In [1]: import numpy as np

In [2]: import numpy.linalg as la

In [3]: np.set_printoptions(precision=2, suppress=True, linewidth=100, floatmode="fixed")

In [4]: def rnd(a):
   ...:     return np.round(a, 2) + 0
   ...: 

In [5]: m1 = np.array([[1, -5, 0, 0, -5, 0, -4, 4, 4, -5],
   ...:     [-5, -1, -4, 1, 3, 0, -5, -1, 5, -1],
   ...:     [-4, -4, 5, 2, -3, -4, 3, -5, -1, -4],
   ...:     [1, 5, 3, 1, 3, 3, -1, -2, 2, 5],
   ...:     [2, 4, -1, 2, 5, -4, 3, 3, 0, 3]])

In [6]: blk = np.stack([m1, 3 * m1, m1[::-1]])

In [7]: la.matrix_rank(blk)
Out[7]: array([5, 5, 5])

In [8]: (blk @ m1.T).shape
Out[8]: (3, 5, 5)

In [9]: Uu, s, VT = la.svd(m1, full_matrices=False)

In [10]: rnd(np.cumsum(s ** 2) / np.sum(s ** 2))
Out[10]: array([0.43, 0.69, 0.84, 0.95, 1.00])

In [11]: rnd(s / s[0])
Out[11]: array([1.00, 0.77, 0.60, 0.49, 0.34])

In [12]: rnd(VT @ VT.T)
Out[12]: 
array([[1.00, 0.00, 0.00, 0.00, 0.00],
       [0.00, 1.00, 0.00, 0.00, 0.00],
       [0.00, 0.00, 1.00, 0.00, 0.00],
       [0.00, 0.00, 0.00, 1.00, 0.00],
       [0.00, 0.00, 0.00, 0.00, 1.00]])

In [13]: Uu.shape, s.shape, VT.shape
Out[13]: ((5, 5), (5,), (5, 10))

In [14]: rnd(s)
Out[14]: array([15.40, 11.80,  9.19,  7.62,  5.20])

In [15]: rnd(np.sqrt((s ** 2).sum())), rnd(la.norm(m1))
Out[15]: (np.float64(23.37), np.float64(23.37))

In [16]: rnd(Uu.T @ Uu)
Out[16]: 
array([[1.00, 0.00, 0.00, 0.00, 0.00],
       [0.00, 1.00, 0.00, 0.00, 0.00],
       [0.00, 0.00, 1.00, 0.00, 0.00],
       [0.00, 0.00, 0.00, 1.00, 0.00],
       [0.00, 0.00, 0.00, 0.00, 1.00]])

In [17]: X = np.loadtxt("case19.csv", delimiter=",")

In [18]: X
Out[18]: 
array([[ 0.76,  0.09,  1.00,  1.00, -1.00],
       [-0.74, -0.98,  0.54,  0.05,  0.97],
       [-0.96, -1.00,  0.00, -0.79,  1.00],
       [-0.19,  0.91, -1.00, -1.00,  0.84],
       [-0.44, -0.92,  0.85,  0.73,  0.73],
       [-0.79, -1.00,  0.90,  0.65,  0.98],
       [ 0.44,  0.69,  0.57,  0.70, -0.84],
       [-0.89, -1.00, -0.04, -0.68,  1.00],
       [-0.54, -0.92,  0.41,  0.07,  0.88],
       [ 0.29,  0.95, -1.00, -0.99, -0.25],
       [-0.79, -1.00,  0.93,  0.76,  0.98],
       [ 0.71,  0.95,  0.49,  0.76, -0.98],
       [-0.95, -0.99, -1.00, -1.00,  1.00],
       [ 0.64,  0.94, -0.06,  0.35, -0.94],
       [ 0.45,  0.93, -0.90, -0.81, -0.73],
       [-0.41,  0.20, -1.00, -1.00,  0.91],
       [-0.72, -1.00,  1.00,  0.99,  0.92],
       [ 0.98,  1.00,  1.00,  1.00, -1.00],
       [ 0.94,  1.00,  0.94,  0.99, -1.00],
       [-0.07, -0.90,  1.00,  1.00, -0.34],
       [-0.35, -0.83,  0.70,  0.54,  0.64],
       [ 0.87,  0.99,  0.93,  0.98, -1.00],
       [-0.75, -1.00,  1.00,  0.99,  0.95],
       [-0.44, -0.98,  1.00,  0.99,  0.57],
       [ 0.74,  0.99, -0.69, -0.25, -0.97],
       [ 0.10,  0.36, -0.37, -0.30, -0.18],
       [ 0.40,  0.29,  0.95,  0.96, -0.85],
       [ 0.77,  0.99, -0.30,  0.26, -0.98],
       [-0.78, -0.98, -0.59, -0.84,  0.99],
       [ 0.57, -0.05,  1.00,  1.00, -0.97],
       [ 0.62,  0.89,  0.56,  0.76, -0.95],
       [-0.54, -0.98,  0.99,  0.97,  0.79],
       [-0.92, -1.00, -0.18, -0.78,  1.00],
       [-0.43, -0.63, -0.71, -0.79,  0.84]])

In [19]: W2 = X[[0, 8]].astype(float)

In [20]: for _ in range(7):
    ...:     labels = la.norm(X[:, None] - W2, axis=-1).argmin(axis=1)
    ...:     W2 = np.array([X[labels == j].mean(axis=0) for j in range(2)])
    ...: 

In [21]: labels
Out[21]: 
array([0, 1, 1, 1, 1, 1, 0, 1, 1, 0, 1, 0, 1, 0, 0, 1, 1, 0, 0, 1, 1, 0, 1, 1, 0, 0, 0, 0, 1, 0, 0,
       1, 1, 1])

In [22]: np.bincount(labels)
Out[22]: array([15, 19])

In [23]: rnd(W2[1] - W2[0])
Out[23]: array([-1.23, -1.52, -0.02, -0.38,  1.67])

In [24]: f = np.array([-1, 1])

In [25]: rnd(np.correlate(X[15], X[6], "full"))
Out[25]: array([ 0.34, -0.45,  0.75, -0.03, -2.08, -0.53, -0.61,  0.19,  0.40])

In [26]: G = np.cov(X, rowvar=False)

In [27]: rnd(X.std(axis=0))
Out[27]: array([0.66, 0.87, 0.75, 0.78, 0.87])

In [28]: rnd(la.eigvalsh(G)[::-1])
Out[28]: array([1.94, 1.18, 0.07, 0.02, 0.01])

In [29]: np.argsort(-X.std(axis=0).round(6), kind="stable")
Out[29]: array([4, 1, 3, 2, 0])

In [30]: G.shape
Out[30]: (5, 5)

In [31]: rnd(np.polyfit(X[:, 0], X[:, 1], 1))
Out[31]: array([ 1.18, -0.03])

In [32]: np.argwhere(np.triu(np.abs(np.corrcoef(X.T)) > 0.8, 1))
Out[32]: 
array([[0, 1],
       [0, 4],
       [1, 4],
       [2, 3]])

In [33]: rnd(G)
Out[33]: 
array([[ 0.45,  0.53,  0.05,  0.19, -0.58],
       [ 0.53,  0.78, -0.16,  0.02, -0.65],
       [ 0.05, -0.16,  0.57,  0.56, -0.10],
       [ 0.19,  0.02,  0.56,  0.63, -0.28],
       [-0.58, -0.65, -0.10, -0.28,  0.79]])

In [34]: Xc = X - X.mean(axis=0)

In [35]: V = la.svd(Xc)[2][:2]

In [36]: B = Xc - Xc @ V.T @ V

In [37]: rnd(np.diag(V.T @ V))
Out[37]: array([0.23, 0.43, 0.47, 0.48, 0.39])

In [38]: E = np.load("a.npy")

In [39]: E
Out[39]: 
array([[ 0, -1,  1,  1, -1, -2],
       [ 0, -1,  1, -1, -2,  1],
       [ 0,  0,  2,  0, -1,  0],
       [ 0,  0,  0, -1, -1,  0],
       [ 0,  0,  0,  0,  2,  0],
       [ 0,  0,  0,  0,  0,  2]])

In [40]: Uu, s, VT = la.svd(E)

In [41]: V = VT[:(s > 1e-8).sum()]

In [42]: rng = np.random.default_rng(810422)

In [43]: x0 = E[1] + 3 * E[5] + rng.integers(2) * np.eye(6)[2]

In [44]: x0
Out[44]: array([ 0.00, -1.00,  2.00, -1.00, -2.00,  7.00])

In [45]: rnd(la.norm(x0 - V.T @ V @ x0))
Out[45]: np.float64(0.0)

In [46]: np.allclose(V.T @ V @ x0, x0)
Out[46]: True

In [47]: B = np.array([[5, -1], [-1, 5], [0, 0], [-1, 1], [-1, 3], [0, 0]])

In [48]: np.einsum("ik,kj->ji", E, B)
Out[48]: 
array([[  1,   4,   1,   2,  -2,   0],
       [ -7, -12,  -3,  -4,   6,   0]])

In [49]: B.T @ E.T
Out[49]: 
array([[  1,   4,   1,   2,  -2,   0],
       [ -7, -12,  -3,  -4,   6,   0]])

In [50]: np.einsum("ij,ij->i", E, E)
Out[50]: array([8, 8, 5, 2, 4, 4])

In [51]: la.matrix_rank(np.vstack([E, B.T]))
Out[51]: np.int64(6)

In [52]: np.einsum("ij->j", E)
Out[52]: array([ 0, -2,  4, -1, -3,  1])

In [53]: E.ravel(order="F")
Out[53]: 
array([ 0,  0,  0,  0,  0,  0, -1, -1,  0,  0,  0,  0,  1,  1,  2,  0,  0,  0,  1, -1,  0, -1,  0,
        0, -1, -2, -1, -1,  2,  0, -2,  1,  0,  0,  0,  2])

In [54]: blk = E.reshape(6, 2, -1)

In [55]: np.einsum("ihd,ihd->ih", blk, blk)
Out[55]: 
array([[2, 6],
       [2, 6],
       [4, 1],
       [0, 2],
       [0, 4],
       [0, 4]])

In [56]: np.einsum("ihd,jhd->hij", blk, blk).shape
Out[56]: (2, 6, 6)

In [57]: np.swapaxes(blk, 1, 2)[1]
Out[57]: 
array([[ 0, -1],
       [-1, -2],
       [ 1,  1]])

In [58]: blk[:, 0]
Out[58]: 
array([[ 0, -1,  1],
       [ 0, -1,  1],
       [ 0,  0,  2],
       [ 0,  0,  0],
       [ 0,  0,  0],
       [ 0,  0,  0]])

In [59]: blk.transpose(1, 0, 2)
Out[59]: 
array([[[ 0, -1,  1],
        [ 0, -1,  1],
        [ 0,  0,  2],
        [ 0,  0,  0],
        [ 0,  0,  0],
        [ 0,  0,  0]],

       [[ 1, -1, -2],
        [-1, -2,  1],
        [ 0, -1,  0],
        [-1, -1,  0],
        [ 0,  2,  0],
        [ 0,  0,  2]]])

In [60]: np.allclose(E[:-1].T @ la.lstsq(E[:-1].T, E[-1])[0], E[-1])
Out[60]: True

In [61]: np.unique(E.round(6), axis=0).shape
Out[61]: (6, 6)

In [62]: np.abs(np.diag(la.qr(E)[1])) > 1e-9
Out[62]: array([False,  True,  True,  True,  True,  True])

In [63]: rnd(E @ la.pinv(E) @ E)
Out[63]: 
array([[ 0.00, -1.00,  1.00,  1.00, -1.00, -2.00],
       [ 0.00, -1.00,  1.00, -1.00, -2.00,  1.00],
       [ 0.00,  0.00,  2.00,  0.00, -1.00,  0.00],
       [ 0.00,  0.00,  0.00, -1.00, -1.00,  0.00],
       [ 0.00,  0.00,  0.00,  0.00,  2.00,  0.00],
       [ 0.00,  0.00,  0.00,  0.00,  0.00,  2.00]])

In [64]: f = np.array([2, 2])

In [65]: np.array([np.convolve(row, f, "same") for row in E])
Out[65]: 
array([[ 0, -2,  0,  4,  0, -6],
       [ 0, -2,  0,  0, -6, -2],
       [ 0,  0,  4,  4, -2, -2],
       [ 0,  0,  0, -2, -4, -2],
       [ 0,  0,  0,  0,  4,  4],
       [ 0,  0,  0,  0,  0,  4]])

In [66]: np.polyval(f, E[5])
Out[66]: array([2, 2, 2, 2, 2, 6])

In [67]: np.convolve(E[5], f)
Out[67]: array([0, 0, 0, 0, 0, 4, 4])

In [68]: A = np.eye(10, dtype=int)[rng.permutation(10)] * np.array([-3, -9, 9, -2, -6, 5, -1, 1, -9, -2])

In [69]: A
Out[69]: 
array([[ 0,  0,  0,  0,  0,  0,  0,  0,  0, -2],
       [-3,  0,  0,  0,  0,  0,  0,  0,  0,  0],
       [ 0,  0,  0, -2,  0,  0,  0,  0,  0,  0],
       [ 0,  0,  0,  0,  0,  0,  0,  0, -9,  0],
       [ 0,  0,  0,  0,  0,  0, -1,  0,  0,  0],
       [ 0,  0,  9,  0,  0,  0,  0,  0,  0,  0],
       [ 0,  0,  0,  0, -6,  0,  0,  0,  0,  0],
       [ 0,  0,  0,  0,  0,  0,  0,  1,  0,  0],
       [ 0, -9,  0,  0,  0,  0,  0,  0,  0,  0],
       [ 0,  0,  0,  0,  0,  5,  0,  0,  0,  0]])

In [70]: # 3 groups of indices that never mix

In [71]: (A != 0).astype(int)
Out[71]: 
array([[0, 0, 0, 0, 0, 0, 0, 0, 0, 1],
       [1, 0, 0, 0, 0, 0, 0, 0, 0, 0],
       [0, 0, 0, 1, 0, 0, 0, 0, 0, 0],
       [0, 0, 0, 0, 0, 0, 0, 0, 1, 0],
       [0, 0, 0, 0, 0, 0, 1, 0, 0, 0],
       [0, 0, 1, 0, 0, 0, 0, 0, 0, 0],
       [0, 0, 0, 0, 1, 0, 0, 0, 0, 0],
       [0, 0, 0, 0, 0, 0, 0, 1, 0, 0],
       [0, 1, 0, 0, 0, 0, 0, 0, 0, 0],
       [0, 0, 0, 0, 0, 1, 0, 0, 0, 0]])

In [72]: rnd(np.sort(la.eigvals(A).real))
Out[72]: array([-4.60, -2.87, -2.87, -2.45,  1.00,  1.02,  1.02,  2.45,  4.15,  4.15])

In [73]: np.flatnonzero(la.matrix_power((A != 0) + (A.T != 0) + np.eye(10), 10)[7])
Out[73]: array([7])

In [74]: B = la.invert(A)
Traceback (most recent call last):
  Cell In[74], line 1
    B = la.invert(A)
AttributeError: module 'numpy.linalg' has no attribute 'invert'


In [75]: B = A ** -1
Traceback (most recent call last):
  Cell In[75], line 1
    B = A ** -1
ValueError: Integers to negative integer powers are not allowed.


In [76]: B = la.inv(A)

In [77]: A @ B
Out[77]: 
array([[1.00, 0.00, 0.00, 0.00, 0.00, 0.00, 0.00, 0.00, 0.00, 0.00],
       [0.00, 1.00, 0.00, 0.00, 0.00, 0.00, 0.00, 0.00, 0.00, 0.00],
       [0.00, 0.00, 1.00, 0.00, 0.00, 0.00, 0.00, 0.00, 0.00, 0.00],
       [0.00, 0.00, 0.00, 1.00, 0.00, 0.00, 0.00, 0.00, 0.00, 0.00],
       [0.00, 0.00, 0.00, 0.00, 1.00, 0.00, 0.00, 0.00, 0.00, 0.00],
       [0.00, 0.00, 0.00, 0.00, 0.00, 1.00, 0.00, 0.00, 0.00, 0.00],
       [0.00, 0.00, 0.00, 0.00, 0.00, 0.00, 1.00, 0.00, 0.00, 0.00],
       [0.00, 0.00, 0.00, 0.00, 0.00, 0.00, 0.00, 1.00, 0.00, 0.00],
       [0.00, 0.00, 0.00, 0.00, 0.00, 0.00, 0.00, 0.00, 1.00, 0.00],
       [0.00, 0.00, 0.00, 0.00, 0.00, 0.00, 0.00, 0.00, 0.00, 1.00]])

In [78]: rnd(la.slogdet(A)[0])
Out[78]: np.float64(1.0)

In [79]: rnd(la.cond(A))
Out[79]: np.float64(9.0)

In [80]: B = A / la.norm(A, axis=1, keepdims=True)

In [81]: G = B @ B.T

In [82]: np.degrees(np.arccos(np.clip(G[6, 3], -1, 1)))
Out[82]: np.float64(90.0)

In [83]: np.argwhere(np.triu(np.abs(G) > 0.95, 1))
Out[83]: array([], shape=(0, 2), dtype=int64)

In [84]: (np.abs(G) > 0.9).astype(int)
Out[84]: 
array([[1, 0, 0, 0, 0, 0, 0, 0, 0, 0],
       [0, 1, 0, 0, 0, 0, 0, 0, 0, 0],
       [0, 0, 1, 0, 0, 0, 0, 0, 0, 0],
       [0, 0, 0, 1, 0, 0, 0, 0, 0, 0],
       [0, 0, 0, 0, 1, 0, 0, 0, 0, 0],
       [0, 0, 0, 0, 0, 1, 0, 0, 0, 0],
       [0, 0, 0, 0, 0, 0, 1, 0, 0, 0],
       [0, 0, 0, 0, 0, 0, 0, 1, 0, 0],
       [0, 0, 0, 0, 0, 0, 0, 0, 1, 0],
       [0, 0, 0, 0, 0, 0, 0, 0, 0, 1]])

In [85]: (G - 2 * np.eye(10)).round(6).argmax(axis=1)
Out[85]: array([1, 0, 0, 0, 0, 0, 0, 0, 0, 0])

In [86]: B = A + rng.integers(-2, 3, (10, 8)) @ rng.integers(-2, 3, (8, 10))

In [87]: B
Out[87]: 
array([[ 10,   9,   3,   7,  10, -12,  -5,   5,   6,   0],
       [ -2,  -2,   5,  -4,   1,  -1,  -8,   6,   9,   6],
       [ -1,   0,   5,   1,  -7,  10,   8,  -5,  -9,   0],
       [  1,   2,   1,  -1,  -8,  12,   3,  -3, -16,  -5],
       [ -9,   1, -19,  -1,   5, -10,  -3,   3,   1,  -8],
       [ -2,   3,   7,   2,  -5,   4,   6,  -5,  -2,  -7],
       [  0,  -1,  -1,  -7,  -7,  -2,  -1,   1,  -2,  -1],
       [  9,   5,  10,   7,   1,   1,   1,  -2,   3,   2],
       [  3, -12,   5,  -1,   3,   0,  -5,   4,  -2,   9],
       [ -4,   1,  -2,   7,  -1,   6,   8,  -4,  -2,  -3]])

In [88]: la.matrix_rank(B - A, tol=1e-8)
Out[88]: np.int64(8)

In [89]: B - A
Out[89]: 
array([[ 10,   9,   3,   7,  10, -12,  -5,   5,   6,   2],
       [  1,  -2,   5,  -4,   1,  -1,  -8,   6,   9,   6],
       [ -1,   0,   5,   3,  -7,  10,   8,  -5,  -9,   0],
       [  1,   2,   1,  -1,  -8,  12,   3,  -3,  -7,  -5],
       [ -9,   1, -19,  -1,   5, -10,  -2,   3,   1,  -8],
       [ -2,   3,  -2,   2,  -5,   4,   6,  -5,  -2,  -7],
       [  0,  -1,  -1,  -7,  -1,  -2,  -1,   1,  -2,  -1],
       [  9,   5,  10,   7,   1,   1,   1,  -3,   3,   2],
       [  3,  -3,   5,  -1,   3,   0,  -5,   4,  -2,   9],
       [ -4,   1,  -2,   7,  -1,   1,   8,  -4,  -2,  -3]])

In [90]: rnd(la.svd(B - A, compute_uv=False))
Out[90]: array([36.34, 31.37, 21.60, 10.46,  9.21,  5.88,  2.92,  0.94,  0.00,  0.00])

In [91]: Q, V = la.qr(B[:, :4])[0], la.qr(B[:, 4:])[0]

In [92]: s = la.svd(Q.T @ V, compute_uv=False)

In [93]: rnd(s)
Out[93]: array([0.99, 0.94, 0.88, 0.39])

In [94]: (s > 0.9).sum()
Out[94]: np.int64(2)

In [95]: feats = np.load("layer9.npy")

In [96]: feats
Out[96]: 
array([[2, 4, 2, 2, 4, 5, 4, 1, 6],
       [5, 2, 3, 3, 0, 3, 9, 9, 8],
       [7, 4, 4, 8, 4, 9, 1, 6, 6],
       [5, 2, 3, 1, 1, 2, 0, 5, 2],
       [2, 6, 8, 6, 1, 8, 2, 1, 9],
       [3, 2, 9, 2, 0, 8, 2, 2, 1],
       [7, 8, 0, 7, 6, 0, 9, 3, 7],
       [8, 5, 8, 1, 9, 9, 9, 1, 9],
       [8, 5, 6, 5, 7, 9, 3, 4, 5]])

In [97]: labels = rng.permutation(9)

In [98]: labels
Out[98]: array([4, 8, 1, 5, 0, 3, 2, 6, 7])

In [99]: B = feats[labels][:, labels]

In [100]: np.trace(B)
Out[100]: np.int64(33)

In [101]: np.allclose(B, feats)
Out[101]: False

In [102]: B
Out[102]: 
array([[1, 9, 6, 8, 2, 6, 8, 2, 1],
       [7, 5, 5, 9, 8, 5, 6, 3, 4],
       [0, 8, 2, 3, 5, 3, 3, 9, 9],
       [0, 1, 2, 8, 3, 2, 9, 2, 2],
       [4, 6, 4, 5, 2, 2, 2, 4, 1],
       [1, 2, 2, 2, 5, 1, 3, 0, 5],
       [4, 6, 4, 9, 7, 8, 4, 1, 6],
       [6, 7, 8, 0, 7, 7, 0, 9, 3],
       [9, 9, 5, 9, 8, 1, 8, 9, 1]])
